In [1]: import numpy as np

In [2]: np.set_printoptions(precision=2, suppress=True, linewidth=160)

In [3]: def rnd(a):
   ...:     return np.round(a, 2) + 0
   ...: 

In [4]: mat = np.loadtxt("m.csv", delimiter=",")

In [5]: mat
Out[5]: 
array([[-0.04, -0.2 , -0.06, -0.05,  0.39,  0.02],
       [ 0.34, -0.34, -0.38, -0.13,  0.54, -0.32],
       [ 0.27, -0.2 , -0.26,  0.09,  0.4 , -0.24],
       [ 0.02, -1.49, -0.66,  0.72, -0.19, -0.81],
       [ 0.24, -0.27, -0.38, -0.13,  0.25, -0.34],
       [ 0.05,  0.67,  0.28, -0.47, -0.07,  0.42],
       [-0.13,  0.63,  0.42, -0.36,  0.06,  0.59],
       [-0.11,  0.51,  0.37, -0.16,  0.29,  0.36],
       [ 0.14, -0.41, -0.24,  0.23, -0.36, -0.55],
       [-0.38,  0.09,  0.37,  0.48, -0.09,  0.3 ],
       [-0.02,  0.07,  0.1 ,  0.27, -0.2 ,  0.07],
       [ 0.34,  0.61,  0.06, -0.56,  0.53,  0.3 ],
       [ 0.12,  0.7 ,  0.21, -0.37,  0.37,  0.4 ]])

In [6]: x0 = np.array([2, 4, 5, -4, 4, 4])

In [7]: y = mat @ x0

In [8]: b, lr = np.zeros(6), 1 / np.linalg.norm(mat, 2) ** 2

In [9]: for i in range(150):
   ...:     b -= lr * mat.T @ (mat @ b - y)
   ...:     if i % 50 == 0: print(i, round(np.linalg.norm(mat @ b - y), 2))
   ...: 
0 3.3
50 0.34
100 0.31

In [10]: print(rnd(b))
[ 0.52  5.17  2.67 -3.64  4.05  4.12]

In [11]: rnd(np.linalg.cond(mat))
Out[11]: np.float64(30.71)

In [12]: x0 = np.array([-1, -3, -3, 0, 3, 1])

In [13]: y = mat @ x0

In [14]: rnd(np.linalg.lstsq(mat, y)[0])
Out[14]: array([-1., -3., -3.,  0.,  3.,  1.])

In [15]: rng = np.random.default_rng(48)

In [16]: y = y + 0.02 * rng.normal(size=13)

In [17]: rnd(y)
Out[17]: array([ 2.  ,  3.15,  2.07,  5.08,  2.12, -2.71, -2.23, -1.31,  0.19, -0.95, -1.01, -0.45, -1.36])

In [18]: b, *_ = np.linalg.lstsq(mat, y)

In [19]: print([round(float(np.linalg.norm(np.linalg.solve(mat.T @ mat + lam * np.eye(6), mat.T @ y))), 2) for lam in (0, 1, 10, 100)])
[5.36, 2.87, 1.19, 0.2]

In [20]: rnd(mat.T @ (y - mat @ b))
Out[20]: array([0., 0., 0., 0., 0., 0.])

In [21]: rnd(np.linalg.norm(y - mat @ b))
Out[21]: np.float64(0.04)

In [22]: A2 = mat / np.linalg.norm(mat, axis=1, keepdims=True)

In [23]: gram = A2 @ A2.T

In [24]: (gram - 2 * np.eye(13)).round(6).argmax(axis=1)
Out[24]: array([ 1,  2,  1,  8,  1,  6,  5,  6,  3, 10,  9, 12, 11])

In [25]: print(rnd(np.linalg.norm(A2, axis=1)))
[1. 1. 1. 1. 1. 1. 1. 1. 1. 1. 1. 1. 1.]

In [26]: F = np.array([[0, 1, 0, 1, 1, 0],
    ...:     [1, 0, 0, 0, 0, 0],
    ...:     [0, 0, 0, 0, 1, 0],
    ...:     [1, 0, 0, 0, 1, 0],
    ...:     [1, 0, 1, 1, 0, 1],
    ...:     [0, 0, 0, 0, 1, 0]])

In [27]: rnd(F @ np.linalg.pinv(F) @ F)
Out[27]: 
array([[0., 1., 0., 1., 1., 0.],
       [1., 0., 0., 0., 0., 0.],
       [0., 0., 0., 0., 1., 0.],
       [1., 0., 0., 0., 1., 0.],
       [1., 0., 1., 1., 0., 1.],
       [0., 0., 0., 0., 1., 0.]])

In [28]: np.unique(F.round(6), axis=0).shape
Out[28]: (5, 6)

In [29]: print(rnd(np.trace(np.linalg.pinv(F) @ F)))
4.0

In [30]: np.linalg.lstsq(F[:-1].T, F[-1])[2]
Out[30]: np.int32(4)

In [31]: np.abs(np.diag(np.linalg.qr(F)[1])) > 1e-9
Out[31]: array([ True,  True,  True, False,  True, False])

In [32]: w1 = np.array([[-3, 2], [3, 0], [-3, 0], [0, -2], [-2, 0], [2, -3]])

In [33]: b = np.array([5, 5])

In [34]: H = np.maximum(F @ w1 + b, 0)

In [35]: rnd((H > 0).mean(axis=0))
Out[35]: array([0.83, 1.  ])

In [36]: np.linalg.matrix_rank(H)
Out[36]: np.int64(2)

In [37]: basis = np.array([[1, 0, 0], [1, 0, 1]])

In [38]: print(w1 @ basis)
[[-1  0  2]
 [ 3  0  0]
 [-3  0  0]
 [-2  0 -2]
 [-2  0  0]
 [-1  0 -3]]

In [39]: A2 = F / np.linalg.norm(F, axis=1, keepdims=True)

In [40]: gram = A2 @ A2.T

In [41]: rnd(gram)
Out[41]: 
array([[1.  , 0.  , 0.58, 0.41, 0.29, 0.58],
       [0.  , 1.  , 0.  , 0.71, 0.5 , 0.  ],
       [0.58, 0.  , 1.  , 0.71, 0.  , 1.  ],
       [0.41, 0.71, 0.71, 1.  , 0.35, 0.71],
       [0.29, 0.5 , 0.  , 0.35, 1.  , 0.  ],
       [0.58, 0.  , 1.  , 0.71, 0.  , 1.  ]])

In [42]: rnd(np.linalg.norm(A2, axis=1))
Out[42]: array([1., 1., 1., 1., 1., 1.])

In [43]: rnd(np.degrees(np.arccos(np.clip(gram[3, 0], -1, 1))))
Out[43]: np.float64(65.91)

In [44]: np.argwhere(np.triu(np.abs(gram) > 0.95, 1))
Out[44]: array([[2, 5]])

In [45]: (np.abs(gram) > 0.9).astype(int)
Out[45]: 
array([[1, 0, 0, 0, 0, 0],
       [0, 1, 0, 0, 0, 0],
       [0, 0, 1, 0, 0, 1],
       [0, 0, 0, 1, 0, 0],
       [0, 0, 0, 0, 1, 0],
       [0, 0, 1, 0, 0, 1]])
